>>> import numpy as np
>>> import numpy.linalg as la
>>> np.set_printoptions(precision=3, suppress=True, linewidth=160)
>>> A = np.loadtxt("out6.csv", delimiter=",")
>>> A
array([[-0.6  , -1.1  ,  0.   ],
       [-0.415,  0.586, -2.116],
       [ 1.   ,  0.6  ,  1.   ],
       [-0.4  ,  0.5  , -2.1  ],
       [ 1.7  , -1.5  , -0.8  ]])
>>> A2 = np.array([[2, -1, -1], [-1, 0, 0]])
>>> cent = np.kron(A2, A)
>>> print(round(la.norm(cent, 2), 3), np.round(la.norm(A2, 2) * la.norm(A, 2), 3))
8.562 8.562
>>> cent
array([[-1.2  , -2.2  ,  0.   ,  0.6  ,  1.1  , -0.   ,  0.6  ,  1.1  , -0.   ],
       [-0.83 ,  1.172, -4.232,  0.415, -0.586,  2.116,  0.415, -0.586,  2.116],
       [ 2.   ,  1.2  ,  2.   , -1.   , -0.6  , -1.   , -1.   , -0.6  , -1.   ],
       [-0.8  ,  1.   , -4.2  ,  0.4  , -0.5  ,  2.1  ,  0.4  , -0.5  ,  2.1  ],
       [ 3.4  , -3.   , -1.6  , -1.7  ,  1.5  ,  0.8  , -1.7  ,  1.5  ,  0.8  ],
       [ 0.6  ,  1.1  , -0.   , -0.   , -0.   ,  0.   , -0.   , -0.   ,  0.   ],
       [ 0.415, -0.586,  2.116, -0.   ,  0.   , -0.   , -0.   ,  0.   , -0.   ],
       [-1.   , -0.6  , -1.   ,  0.   ,  0.   ,  0.   ,  0.   ,  0.   ,  0.   ],
       [ 0.4  , -0.5  ,  2.1  , -0.   ,  0.   , -0.   , -0.   ,  0.   , -0.   ],
       [-1.7  ,  1.5  ,  0.8  ,  0.   , -0.   , -0.   ,  0.   , -0.   , -0.   ]])
>>> print(cent.shape)
(10, 9)
>>> mat = np.load("x.npy")
>>> mat
array([[ 0,  0,  0,  0,  0],
       [ 0,  0,  0,  0,  0],
       [ 0,  0, -1, -2,  1],
       [ 0,  0,  0,  0,  0],
       [ 0,  0,  0,  0,  0]])
>>> [int(la.matrix_rank(la.matrix_power(mat, p))) for p in range(1, 6)]
[1, 1, 1, 1, 1]
>>> rng = np.random.default_rng(137)
>>> A2 = mat + rng.integers(-2, 3, (5, 1)) @ rng.integers(-2, 3, (1, 5))
>>> A2
array([[ 0,  0,  0,  0,  0],
       [ 0, -4,  2,  0,  0],
       [ 0,  2, -2, -2,  1],
       [ 0,  2, -1,  0,  0],
       [ 0, -4,  2,  0,  0]])
>>> np.round(la.svd(A2 - mat, compute_uv=False), 3) + 0
array([7.071, 0.   , 0.   , 0.   , 0.   ])
>>> A2 - mat
array([[ 0,  0,  0,  0,  0],
       [ 0, -4,  2,  0,  0],
       [ 0,  2, -1,  0,  0],
       [ 0,  2, -1,  0,  0],
       [ 0, -4,  2,  0,  0]])
>>> print(la.matrix_rank(A2 - mat, tol=1e-8))
1
>>> (la.matrix_power((A2 != 0) + (A2.T != 0) + np.eye(5), 5) > 0).astype(int)
array([[1, 0, 0, 0, 0],
       [0, 1, 1, 1, 1],
       [0, 1, 1, 1, 1],
       [0, 1, 1, 1, 1],
       [0, 1, 1, 1, 1]])
>>> (A2 != 0).astype(int)
array([[0, 0, 0, 0, 0],
       [0, 1, 1, 0, 0],
       [0, 1, 1, 1, 1],
       [0, 1, 1, 0, 0],
       [0, 1, 1, 0, 0]])
>>> A2 @ A2
array([[  0,   0,   0,   0,   0],
       [  0,  20, -12,  -4,   2],
       [  0, -20,  12,   4,  -2],
       [  0, -10,   6,   2,  -1],
       [  0,  20, -12,  -4,   2]])
>>> mat.shape
(5, 5)
>>> np.abs(mat).max()
np.int64(2)
>>> r = la.matrix_rank(mat)
>>> print(r)
1
>>> null = la.svd(mat)[2][r:].T
>>> null @ null.T
array([[ 1.   ,  0.   ,  0.   ,  0.   ,  0.   ],
       [ 0.   ,  1.   ,  0.   ,  0.   ,  0.   ],
       [ 0.   ,  0.   ,  0.833, -0.333,  0.167],
       [ 0.   ,  0.   , -0.333,  0.333,  0.333],
       [ 0.   ,  0.   ,  0.167,  0.333,  0.833]])
>>> [int(la.matrix_rank(np.delete(mat, i, axis=0))) for i in range(5)]
[1, 1, 0, 1, 1]
>>> np.allclose(mat @ null, 0)
True
>>> null.shape
(5, 4)
>>> np.round(mat @ null, 3) + 0
array([[0., 0., 0., 0.],
       [0., 0., 0., 0.],
       [0., 0., 0., 0.],
       [0., 0., 0., 0.],
       [0., 0., 0., 0.]])
>>> [int(la.matrix_rank(mat[:i])) for i in range(1, len(mat) + 1)]
[0, 0, 1, 1, 1]
>>> feats = np.load("test19.npy")
>>> feats
array([[0.5, 0. , 0.5],
       [0. , 0.5, 0.5],
       [0. , 0. , 1. ]])
>>> # a transition matrix
>>> proj = np.triu(np.array([[-8, -8, 9], [-1, -2, -7], [1, -2, 4]]), 1) + np.eye(3)
>>> A2 = proj @ feats @ la.inv(proj)
>>> np.trace(A2), np.trace(feats)
(np.float64(2.0), np.float64(2.0))
>>> la.matrix_power(feats - np.diag(np.diag(feats)), 3)
array([[0., 0., 0.],
       [0., 0., 0.],
       [0., 0., 0.]])
>>> [int(la.matrix_rank(la.matrix_power(feats, p))) for p in range(1, 4)]
[3, 3, 3]
>>> la.matrix_rank(feats - feats[0, 0] * np.eye(3))
np.int64(1)
>>> np.sort(la.eigvals(feats))
array([0.5, 0.5, 1. ])
>>> x0 = np.array([1, -1, 2])
>>> y = feats @ x0
>>> b, lr = np.zeros(3), 1 / la.norm(feats, 2) ** 2
>>> for i in range(50):
...     b -= lr * feats.T @ (feats @ b - y)
...     if i % 10 == 0: print(i, round(la.norm(feats @ b - y), 3))
... 
0 0.623
10 0.126
20 0.03
30 0.009
40 0.003
>>> round(float(la.cond(feats)), 3)
3.186
>>> data = np.array([[9, 9], [9, 9]])
>>> Uu, sig, Vt = la.svd(data)
>>> np.argmax(sig[:-1] / (sig[1:] + 1e-6)) + 1
np.int64(1)
>>> sig.round(3) + 0
array([18.,  0.])
>>> A2 = Uu[:, :1] @ np.diag(sig[:1]) @ Vt[:1]
>>> round(float(la.norm(data - A2, 2)), 3), round(float(sig[1]), 3)
(0.0, 0.0)
>>> np.round(la.norm(data - A2) / la.norm(data), 3)
np.float64(0.0)
>>> print(round(float(np.abs(data - A2).max()), 3))
0.0
>>> la.matrix_rank(data, rtol=0.05)
np.int64(1)
>>> la.matrix_rank(data, rtol=0.1)
np.int64(1)
>>> [round(float(x), 3) for x in la.svd(data, compute_uv=False)[:3]]
[18.0, 0.0]
>>> r = la.matrix_rank(data)
>>> print(r)
1
>>> null = la.svd(data)[2][r:].T
>>> la.matrix_rank(data.T @ data), la.matrix_rank(data @ data.T)
(np.int64(1), np.int64(1))
>>> print([int(la.matrix_rank(data[:i])) for i in range(1, len(data) + 1)])
[1, 1]
>>> null.shape
(2, 1)
